% python3 -q
>>> import numpy as np
>>> np.set_printoptions(precision=2, suppress=True, linewidth=200, sign=" ")
>>> arr = np.array([[2, 5, 5, 5, 0], [3, 5, 3, 4, 1], [0, 5, 4, 3, 4]])
>>> arr[-1] = arr[0] + 4 * arr[1]
>>> arr
array([[  2,   5,   5,   5,   0],
       [  3,   5,   3,   4,   1],
       [ 14,  25,  17,  21,   4]])
>>> round(float(np.trace(np.linalg.pinv(arr) @ arr)), 2)
2.0
>>> np.allclose(arr[:-1].T @ np.linalg.lstsq(arr[:-1].T, arr[-1])[0], arr[-1])
True
>>> np.linalg.norm(arr, axis=1).argmax()
np.int64(2)
>>> arr[1] @ arr[0]
np.int64(66)
>>> round(np.linalg.norm(arr, 2), 2)
np.float64(41.25)
>>> np.linalg.norm(arr, axis=1)
array([  8.89,   7.75,  39.59])
>>> round(float(np.linalg.norm(arr, 1)), 2), round(np.linalg.norm(arr, np.inf), 2)
(35.0, np.float64(81.0))
>>> round(float(np.linalg.norm(arr) ** 2 / np.linalg.norm(arr, 2) ** 2), 2)
1.0
>>> Uu, sig, vt = np.linalg.svd(arr)
>>> vecs = vt[:(sig > 1e-8).sum()]
>>> rng = np.random.default_rng(112485)
>>> x = arr[0] + -2 * arr[2] + rng.integers(2) * np.eye(5)[3]
>>> x
array([-26., -45., -29., -37.,  -8.])
>>> round(np.linalg.norm(x - vecs.T @ vecs @ x), 2)
np.float64(0.0)
>>> rk = np.linalg.matrix_rank(arr)
>>> rk
np.int64(2)
>>> ns = np.linalg.svd(arr)[2][rk:].T
>>> np.linalg.matrix_rank(arr.T @ arr), np.linalg.matrix_rank(arr @ arr.T)
(np.int64(2), np.int64(2))
>>> ns.shape
(5, 3)
>>> np.round(arr @ ns, 2) + 0
array([[ 0.,  0.,  0.],
       [ 0.,  0.,  0.],
       [ 0.,  0.,  0.]])
>>> [int(np.linalg.matrix_rank(np.delete(arr, i, axis=0))) for i in range(3)]
[2, 2, 2]
>>> np.allclose(arr @ ns, 0)
True
>>> K = np.array([[-1, -1, -1], [-1, -2, -2], [-1, -2, -3]])
>>> # symmetric, so the eigenvalues are real
>>> np.all(np.linalg.eigvalsh(K) > 0)
np.False_
>>> round(float(np.linalg.eigvalsh(K).min()), 2)
-5.05
>>> [round(float(np.linalg.det(K[:i, :i])), 2) + 0 for i in range(1, 4)]
[-1.0, 1.0, -1.0]
>>> Uu, sig, vt = np.linalg.svd(arr)
>>> np.argmax(sig[:-1] / (sig[1:] + 1e-6)) + 1
np.int64(2)
>>> sig.round(2) + 0
array([ 41.25,   2.02,   0.  ])
>>> B = Uu[:, :2] @ np.diag(sig[:2]) @ vt[:2]
>>> round(float(np.linalg.norm(arr - B) / np.linalg.norm(arr)), 2)
0.0
>>> np.round(np.linalg.norm(arr - B, 2), 2), round(sig[2], 2)
(np.float64(0.0), np.float64(0.0))
>>> np.linalg.matrix_rank(arr, rtol=0.05)
np.int64(1)
>>> w, vecs = np.linalg.eigh(K)
>>> np.linalg.svd(K, compute_uv=False)
array([ 5.05,  0.64,  0.31])
>>> np.round(vecs.T @ vecs, 2) + 0
array([[ 1.,  0.,  0.],
       [ 0.,  1.,  0.],
       [ 0.,  0.,  1.]])
>>> (w > 1e-8).sum(), (w < -1e-8).sum()
(np.int64(0), np.int64(3))
>>> np.unique(w.round(6) + 0, return_counts=True)[1]
array([ 1,  1,  1])
>>> np.linalg.eigvalsh(K + 2 * np.eye(3))
array([-3.05,  1.36,  1.69])
>>> np.round(vecs.T @ K @ vecs, 2) + 0
array([[-5.05,  0.  ,  0.  ],
       [ 0.  , -0.64,  0.  ],
       [ 0.  ,  0.  , -0.31]])
>>> np.linalg.eigvalsh(K @ K)
array([  0.09,   0.41,  25.49])
>>> A = np.array([[-0.6, 0.3, 0.2, 0.2, -0.4],
...     [-0.3, 1.4, -0.1, -0.8, 0.4],
...     [0.2, -0.3, 0.8, 0.4, -1.6],
...     [0.1, -0.4, -1.2, -1.3, 0.3],
...     [-0.6, 0.4, 0.5, 1.8, -1.6],
...     [1.0, 0.4, -0.6, 0.5, -0.6]])
>>> A[:, 3] *= 5
>>> A
array([[-0.6,  0.3,  0.2,  1. , -0.4],
       [-0.3,  1.4, -0.1, -4. ,  0.4],
       [ 0.2, -0.3,  0.8,  2. , -1.6],
       [ 0.1, -0.4, -1.2, -6.5,  0.3],
       [-0.6,  0.4,  0.5,  9. , -1.6],
       [ 1. ,  0.4, -0.6,  2.5, -0.6]])
>>> # column 3 is much longer than the rest
>>> B = np.c_[A[:, :1] @ np.array([[5]]), np.array([1, 0, 3, 0, 0, 1])]
>>> B
array([[-3. ,  1. ],
       [-1.5,  0. ],
       [ 1. ,  3. ],
       [ 0.5,  0. ],
       [-3. ,  0. ],
       [ 5. ,  1. ]])
>>> np.round(np.linalg.norm(B - A @ np.linalg.lstsq(A, B)[0], axis=0), 2) + 0
array([ 0.  ,  1.01])
>>> np.linalg.matrix_rank(np.c_[A, B])
np.int64(6)
>>> np.linalg.norm(np.linalg.qr(A)[0].T @ B, axis=0) ** 2 / ((B ** 2).sum(axis=0) + 1e-12)
array([ 1.  ,  0.91])
